In [1]: import numpy as np

In [2]: np.set_printoptions(precision=2, suppress=True, linewidth=100, floatmode="fixed")

In [3]: E = np.loadtxt("x.csv", delimiter=",")

In [4]: E
Out[4]: 
array([[ 0.00,  0.00, -2.00],
       [-3.00,  0.00,  0.00],
       [ 0.00, -1.00,  0.00]])

In [5]: rng = np.random.default_rng(53)

In [6]: z = rng.permutation(3)

In [7]: M2 = E[:, z] * rng.choice([-1, 1], 3)

In [8]: M2
Out[8]: 
array([[ 0.00, -2.00, -0.00],
       [-3.00,  0.00, -0.00],
       [ 0.00,  0.00,  1.00]])

In [9]: Uu, _, vt = np.linalg.svd(E.T @ M2)

In [10]: np.linalg.lstsq(E, M2)[0]
Out[10]: 
array([[ 1.00,  0.00,  0.00],
       [ 0.00,  0.00, -1.00],
       [ 0.00,  1.00,  0.00]])

In [11]: z
Out[11]: array([0, 2, 1])

In [12]: Uu @ vt
Out[12]: 
array([[ 1.00,  0.00,  0.00],
       [ 0.00,  0.00, -1.00],
       [ 0.00,  1.00,  0.00]])

In [13]: M2 = np.linalg.inv(E)

In [14]: round(np.linalg.det(E) * np.linalg.det(M2), 2)
Out[14]: np.float64(1.0)

In [15]: (np.abs(M2) > 1e-9).astype(int)
Out[15]: 
array([[0, 1, 0],
       [0, 0, 1],
       [1, 0, 0]])

In [16]: np.linalg.inv(M2)
Out[16]: 
array([[-0.00, -0.00, -2.00],
       [-3.00, -0.00, -0.00],
       [-0.00, -1.00, -0.00]])

In [17]: f = np.array([2, 4, -3, 2])

In [18]: r1 = np.array([2, 1, -1, 0])

In [19]: F = np.outer(f, r1)

In [20]: F
Out[20]: 
array([[ 4,  2, -2,  0],
       [ 8,  4, -4,  0],
       [-6, -3,  3,  0],
       [ 4,  2, -2,  0]])

In [21]: # null space of dimension 3

In [22]: r = np.linalg.matrix_rank(F)

In [23]: r
Out[23]: np.int64(1)

In [24]: ns = np.linalg.svd(F)[2][r:].T

In [25]: [int(np.linalg.matrix_rank(F[:i])) for i in range(1, len(F) + 1)]
Out[25]: [1, 1, 1, 1]

In [26]: [int(np.linalg.matrix_rank(np.delete(F, i, axis=0))) for i in range(4)]
Out[26]: [1, 1, 1, 1]

In [27]: np.allclose(F @ ns, 0)
Out[27]: True
